$ python -q
>>> import numpy as np
>>> np.set_printoptions(precision=2, suppress=True, linewidth=160)
>>> tidy = lambda a: np.round(a, 2) + 0
>>> J = np.load("w.npy")
>>> J
array([[3, 0, 0],
       [1, 2, 0],
       [2, 1, 3],
       [1, 0, 3],
       [1, 2, 2],
       [1, 2, 2],
       [0, 2, 0],
       [2, 3, 2]])
>>> M2 = np.c_[J[:, :1] @ np.array([[-1]]), np.array([0, 1, 3, 0, 1, 3, 1, 0])]
>>> M2
array([[-3,  0],
       [-1,  1],
       [-2,  3],
       [-1,  0],
       [-1,  1],
       [-1,  3],
       [ 0,  1],
       [-2,  0]])
>>> tidy(np.linalg.norm(np.linalg.qr(J)[0].T @ M2, axis=0) ** 2 / ((M2 ** 2).sum(axis=0) + 1e-12))
array([1.  , 0.54])
>>> x0 = np.array([2, 2, 2])
>>> target = J @ x0
>>> tidy(np.linalg.solve(J.T @ J, J.T @ target))
array([2., 2., 2.])
>>> try:
...     np.linalg.solve(J, target)
... except np.linalg.LinAlgError as e:
...     print(e)
... 
Last 2 dimensions of the array must be square
>>> rng = np.random.default_rng(902)
>>> target = target + 0.05 * rng.normal(size=8)
>>> tidy(target)
array([ 6.01,  6.  , 12.03,  8.04, 10.01,  9.97,  3.93, 13.84])
>>> beta, *_ = np.linalg.lstsq(J, target)
>>> beta.round()
array([2., 2., 2.])
>>> tidy(np.linalg.norm(target - J @ beta))
np.float64(0.12)
>>> E = np.array([[2, -7, -3, 8, 3, -24],
...     [-1, -5, -4, 2, -1, -6],
...     [-5, -6, -8, 6, -7, -18],
...     [1, -4, -1, 6, 1, -18],
...     [-8, -5, 4, -1, 2, 3],
...     [-4, 2, -9, 0, 5, 0],
...     [-3, 4, 9, -8, -2, 24],
...     [-6, -7, -1, 0, -4, 0],
...     [-6, -4, -3, -1, 6, 3],
...     [-8, -4, -2, -5, 9, 15]])
>>> tidy(np.trace(np.linalg.pinv(E) @ E))
np.float64(5.0)
>>> try:
...     np.linalg.inv(E)
... except np.linalg.LinAlgError as e:
...     print(repr(e))
... 
LinAlgError('Last 2 dimensions of the array must be square')
>>> x0 = np.array([5, 5, 0, 2, 3, 4])
>>> np.sign((E @ x0).round(6))
array([-1, -1, -1, -1, -1,  1,  1, -1, -1,  1])
>>> np.einsum("ij,j->i", E, x0)
array([ -96,  -53, -136,  -72,  -49,    5,   79,  -77,  -22,   17])
>>> np.linalg.norm(E @ x0) <= np.linalg.norm(E, 2) * np.linalg.norm(x0) + 1e-9
np.True_
>>> E @ x0
array([ -96,  -53, -136,  -72,  -49,    5,   79,  -77,  -22,   17])
>>> x0 @ E
Traceback (most recent call last):
  File "<python-input-26>", line 1, in <module>
    x0 @ E
    ~~~^~~
ValueError: matmul: Input operand 1 has a mismatch in its core dimension 0, with gufunc signature (n?,k),(k,m?)->(n?,m?) (size 10 is different from 6)
>>> E @ (2 * x0)
array([-192, -106, -272, -144,  -98,   10,  158, -154,  -44,   34])
>>> (E * x0).sum(axis=1)
array([ -96,  -53, -136,  -72,  -49,    5,   79,  -77,  -22,   17])
>>> (E @ x0).argmax()
np.int64(6)
>>> f = np.array([3, -1])
>>> np.cross(E[5, :3], E[8, :3])
array([-42,  42,  28])
>>> np.array([np.convolve(row, f, "same") for row in E])
array([[  6, -23,  -2,  27,   1, -75],
       [ -3, -14,  -7,  10,  -5, -17],
       [-15, -13, -18,  26, -27, -47],
       [  3, -13,   1,  19,  -3, -55],
       [-24,  -7,  17,  -7,   7,   7],
       [-12,  10, -29,   9,  15,  -5],
       [ -9,  15,  23, -33,   2,  74],
       [-18, -15,   4,   1, -12,   4],
       [-18,  -6,  -5,   0,  19,   3],
       [-24,  -4,  -2, -13,  32,  36]])
>>> theta = np.radians(60)
>>> r_ = np.eye(6)
>>> r_[5, 5] = r_[0, 0] = np.cos(theta)
>>> r_[5, 0], r_[0, 5] = -np.sin(theta), np.sin(theta)
>>> tidy(r_)
array([[ 0.5 ,  0.  ,  0.  ,  0.  ,  0.  ,  0.87],
       [ 0.  ,  1.  ,  0.  ,  0.  ,  0.  ,  0.  ],
       [ 0.  ,  0.  ,  1.  ,  0.  ,  0.  ,  0.  ],
       [ 0.  ,  0.  ,  0.  ,  1.  ,  0.  ,  0.  ],
       [ 0.  ,  0.  ,  0.  ,  0.  ,  1.  ,  0.  ],
       [-0.87,  0.  ,  0.  ,  0.  ,  0.  ,  0.5 ]])
>>> M2 = E @ r_.T
>>> tidy(np.abs(M2 - E).max(axis=0))
array([22.28,  0.  ,  0.  ,  0.  ,  0.  , 13.33])
>>> tidy(np.linalg.svd(E, compute_uv=False)), tidy(np.linalg.svd(M2, compute_uv=False))
(array([50.17, 21.36, 14.2 , 11.42,  4.54,  0.  ]), array([50.17, 21.36, 14.2 , 11.42,  4.54,  0.  ]))
>>> np.allclose(np.linalg.norm(E, axis=1), np.linalg.norm(M2, axis=1))
True
>>> U, sigma, VT = np.linalg.svd(E)
>>> np.argmax(sigma[:-1] / (sigma[1:] + 1e-6)) + 1
np.int64(5)
>>> tidy(sigma)
array([50.17, 21.36, 14.2 , 11.42,  4.54,  0.  ])
>>> M2 = U[:, :5] @ np.diag(sigma[:5]) @ VT[:5]
>>> np.linalg.matrix_rank(M2)
np.int64(5)
>>> np.linalg.matrix_rank(E, rtol=0.05)
np.int64(5)
>>> tidy(np.linalg.norm(E - M2) / np.linalg.norm(E))
np.float64(0.0)
>>> tidy(np.abs(E - M2).max())
np.float64(0.0)
>>> K = 2 * np.eye(9) + np.eye(9, k=1)
>>> K
array([[2., 1., 0., 0., 0., 0., 0., 0., 0.],
       [0., 2., 1., 0., 0., 0., 0., 0., 0.],
       [0., 0., 2., 1., 0., 0., 0., 0., 0.],
       [0., 0., 0., 2., 1., 0., 0., 0., 0.],
       [0., 0., 0., 0., 2., 1., 0., 0., 0.],
       [0., 0., 0., 0., 0., 2., 1., 0., 0.],
       [0., 0., 0., 0., 0., 0., 2., 1., 0.],
       [0., 0., 0., 0., 0., 0., 0., 2., 1.],
       [0., 0., 0., 0., 0., 0., 0., 0., 2.]])
>>> def softmax(z):
...     e = np.exp(z - z.max(axis=-1, keepdims=True))
...     return e / e.sum(axis=-1, keepdims=True)
... 
>>> tidy(softmax(10 * K[1]))
array([0., 1., 0., 0., 0., 0., 0., 0., 0.])
>>> tidy(softmax(K).sum(axis=1))
array([1., 1., 1., 1., 1., 1., 1., 1., 1.])
>>> tidy(softmax(K[1]))
array([0.06, 0.43, 0.16, 0.06, 0.06, 0.06, 0.06, 0.06, 0.06])
>>> tidy(softmax(K[1] + 3))
array([0.06, 0.43, 0.16, 0.06, 0.06, 0.06, 0.06, 0.06, 0.06])
>>> S = K @ K.T / np.sqrt(9)
>>> tidy(softmax(S)[1] @ K)
array([0.26, 0.83, 0.61, 0.26, 0.2 , 0.2 , 0.2 , 0.2 , 0.2 ])
>>> tidy(softmax(S))
array([[0.37, 0.14, 0.07, 0.07, 0.07, 0.07, 0.07, 0.07, 0.07],
       [0.13, 0.35, 0.13, 0.07, 0.07, 0.07, 0.07, 0.07, 0.07],
       [0.07, 0.13, 0.35, 0.13, 0.07, 0.07, 0.07, 0.07, 0.07],
       [0.07, 0.07, 0.13, 0.35, 0.13, 0.07, 0.07, 0.07, 0.07],
       [0.07, 0.07, 0.07, 0.13, 0.35, 0.13, 0.07, 0.07, 0.07],
       [0.07, 0.07, 0.07, 0.07, 0.13, 0.35, 0.13, 0.07, 0.07],
       [0.07, 0.07, 0.07, 0.07, 0.07, 0.13, 0.35, 0.13, 0.07],
       [0.07, 0.07, 0.07, 0.07, 0.07, 0.07, 0.13, 0.35, 0.13],
       [0.08, 0.08, 0.08, 0.08, 0.08, 0.08, 0.08, 0.15, 0.3 ]])
>>> softmax(S).round(6).argmax(axis=1)
array([0, 1, 2, 3, 4, 5, 6, 7, 8])
>>> data = np.loadtxt("m.csv", delimiter=",")
>>> tidy(data)
array([[ -3.65, -18.51,   2.16, -20.34],
       [ -3.5 , -17.87,   2.23, -19.63],
       [ -3.49, -17.83,   2.23, -19.57],
       [ -3.4 , -17.44,   2.27, -19.14],
       [ -3.4 , -17.41,   2.27, -19.11],
       [ -3.03, -15.88,   2.4 , -17.4 ],
       [ -2.98, -15.67,   2.42, -17.15],
       [ -2.93, -15.48,   2.43, -16.95],
       [ -2.88, -15.28,   2.45, -16.73],
       [ -2.53, -13.85,   2.54, -15.12],
       [ -1.62, -10.21,   2.63, -11.02],
       [ -1.31,  -9.03,   2.61,  -9.69],
       [ -0.83,  -7.2 ,   2.5 ,  -7.61],
       [ -0.7 ,  -6.7 ,   2.45,  -7.06],
       [ -0.55,  -6.13,   2.39,  -6.41],
       [  0.38,  -2.32,   1.44,  -2.13],
       [  0.4 ,  -2.18,   1.38,  -1.98],
       [  0.41,  -2.12,   1.35,  -1.91],
       [  0.5 ,  -1.25,   0.87,  -1.  ],
       [  0.5 ,  -1.18,   0.83,  -0.93],
       [  0.47,  -0.88,   0.62,  -0.64],
       [  0.46,  -0.82,   0.58,  -0.59],
       [ -0.08,   0.08,  -0.04,   0.04],
       [ -0.75,   0.63,  -0.1 ,   0.26],
       [ -0.9 ,   0.75,  -0.07,   0.3 ],
       [ -1.17,   0.97,   0.  ,   0.38],
       [ -1.23,   1.02,   0.02,   0.4 ],
       [ -2.16,   1.86,   0.48,   0.78],
       [ -2.35,   2.06,   0.6 ,   0.88],
       [ -2.95,   2.7 ,   1.05,   1.23],
       [ -3.13,   2.91,   1.2 ,   1.34],
       [ -3.18,   2.97,   1.24,   1.38],
       [ -3.47,   3.32,   1.49,   1.58],
       [ -4.54,   4.75,   2.57,   2.48],
       [ -4.69,   4.96,   2.73,   2.62],
       [ -6.34,   7.61,   4.75,   4.44],
       [ -6.94,   8.68,   5.56,   5.22],
       [ -8.09,  10.92,   7.26,   6.87],
       [ -8.6 ,  11.98,   8.06,   7.68],
       [ -9.35,  13.6 ,   9.27,   8.92],
       [ -9.86,  14.76,  10.14,   9.83]])
>>> U, sigma, VT = np.linalg.svd(data)
>>> evecs = VT[:(sigma > 1e-8).sum()]
>>> x0 = data[11] + -3 * data[0] + rng.integers(2) * np.eye(4)[3]
>>> tidy(x0)
array([ 9.64, 46.49, -3.88, 52.31])
>>> tidy(np.linalg.norm(x0 - evecs.T @ evecs @ x0))
np.float64(0.67)
>>> np.allclose(evecs.T @ evecs @ x0, x0)
False
>>> U, sigma, VT = np.linalg.svd(E)
>>> evecs = VT[:(sigma > 1e-8).sum()]
>>> x0 = E[0] + 5 * E[6] + rng.integers(2) * np.eye(6)[1]
>>> x0
array([-13.,  14.,  42., -32.,  -7.,  96.])
>>> tidy(np.diag(evecs.T @ evecs))
array([1. , 1. , 1. , 0.1, 1. , 0.9])
